% ipython --no-banner

In [1]: import numpy as np

In [2]: from numpy import linalg as LA

In [3]: np.set_printoptions(precision=4, suppress=True, linewidth=120, legacy="1.25")

In [4]: feats = np.load("dump.npy")

In [5]: print(feats)
[[-39   2   1   2   1   0   1]
 [  2 -40   1   1   0   2   1]
 [  2   2  20   0   0   2   0]
 [  2   0   1 -60   0   2   2]
 [  1   0   2   1 -39   1   1]
 [  2   0   2   1   0  62   1]
 [  1   0   2   2   2   1 -40]]

In [6]: Y = np.array([[0, 1, 0],
   ...:     [2, 1, 0],
   ...:     [2, 1, 2],
   ...:     [1, 0, 2],
   ...:     [2, 1, 2],
   ...:     [1, 0, 2],
   ...:     [1, 1, 2]])

In [7]: LA.matrix_rank(np.vstack([feats, Y.T]))
Out[7]: 7

In [8]: print(feats @ Y)
[[  11  -34   10]
 [ -74  -36   10]
 [  46   24   44]
 [ -54    5 -110]
 [ -71  -35  -68]
 [  68    5  132]
 [ -29  -35  -66]]

In [9]: print(np.einsum("ik,kj->ij", feats, Y))
[[  11  -34   10]
 [ -74  -36   10]
 [  46   24   44]
 [ -54    5 -110]
 [ -71  -35  -68]
 [  68    5  132]
 [ -29  -35  -66]]

In [10]: LA.matrix_rank(feats @ Y)
Out[10]: 3

In [11]: np.allclose(feats, feats.T)
Out[11]: False

In [12]: print(feats @ feats)
[[1533 -156  -11 -193  -76   12  -72]
 [-149 1606  -11  -92    4   49  -74]
 [ -30  -36  408    8    2  168    6]
 [-190    6  -30 3610    6    8 -196]
 [ -69    6  -32  -94 1524   30  -75]
 [  53    8  169    8    4 3851   26]
 [ -67    6  -31 -195 -157   32 1608]]

In [13]: np.sort(np.abs(LA.eigvals(feats)))
Out[13]: array([19.9719, 36.2349, 38.9499, 40.9662, 41.5907, 60.3584, 62.1282])

In [14]: (feats - feats.T) / 2
Out[14]: 
array([[ 0. ,  0. , -0.5,  0. ,  0. , -1. ,  0. ],
       [ 0. ,  0. , -0.5,  0.5,  0. ,  1. ,  0.5],
       [ 0.5,  0.5,  0. , -0.5, -1. ,  0. , -1. ],
       [ 0. , -0.5,  0.5,  0. , -0.5,  0.5,  0. ],
       [ 0. ,  0. ,  1. ,  0.5,  0. ,  0.5, -0.5],
       [ 1. , -1. ,  0. , -0.5, -0.5,  0. ,  0. ],
       [ 0. , -0.5,  1. ,  0. ,  0.5,  0. ,  0. ]])

In [15]: np.round(np.abs(LA.eigvals(feats)).max(), 4)
Out[15]: 62.1282

In [16]: rng = np.random.default_rng(899813)

In [17]: idx = rng.permutation(7)

In [18]: Y = feats[:, idx] * rng.choice([-1, 1], 7)

In [19]: Y
Out[19]: 
array([[ 39,   1,   0,  -2,   2,  -1,   1],
       [ -2,   1,   2,  -1, -40,   0,   1],
       [ -2,  20,   2,   0,   2,   0,   0],
       [ -2,   1,   2,  60,   0,   0,   2],
       [ -1,   2,   1,  -1,   0,  39,   1],
       [ -2,   2,  62,  -1,   0,   0,   1],
       [ -1,   2,   1,  -2,   0,  -2, -40]])

In [20]: left, _, Vh = LA.svd(feats.T @ Y)

In [21]: print(np.round(left @ Vh, 4) + 0)
[[-1.  0.  0.  0.  0.  0.  0.]
 [ 0.  0.  0.  0.  1.  0.  0.]
 [ 0.  1.  0.  0.  0.  0.  0.]
 [ 0.  0.  0. -1.  0.  0.  0.]
 [ 0.  0.  0.  0.  0. -1.  0.]
 [ 0.  0.  1.  0.  0.  0.  0.]
 [ 0.  0.  0.  0.  0.  0.  1.]]
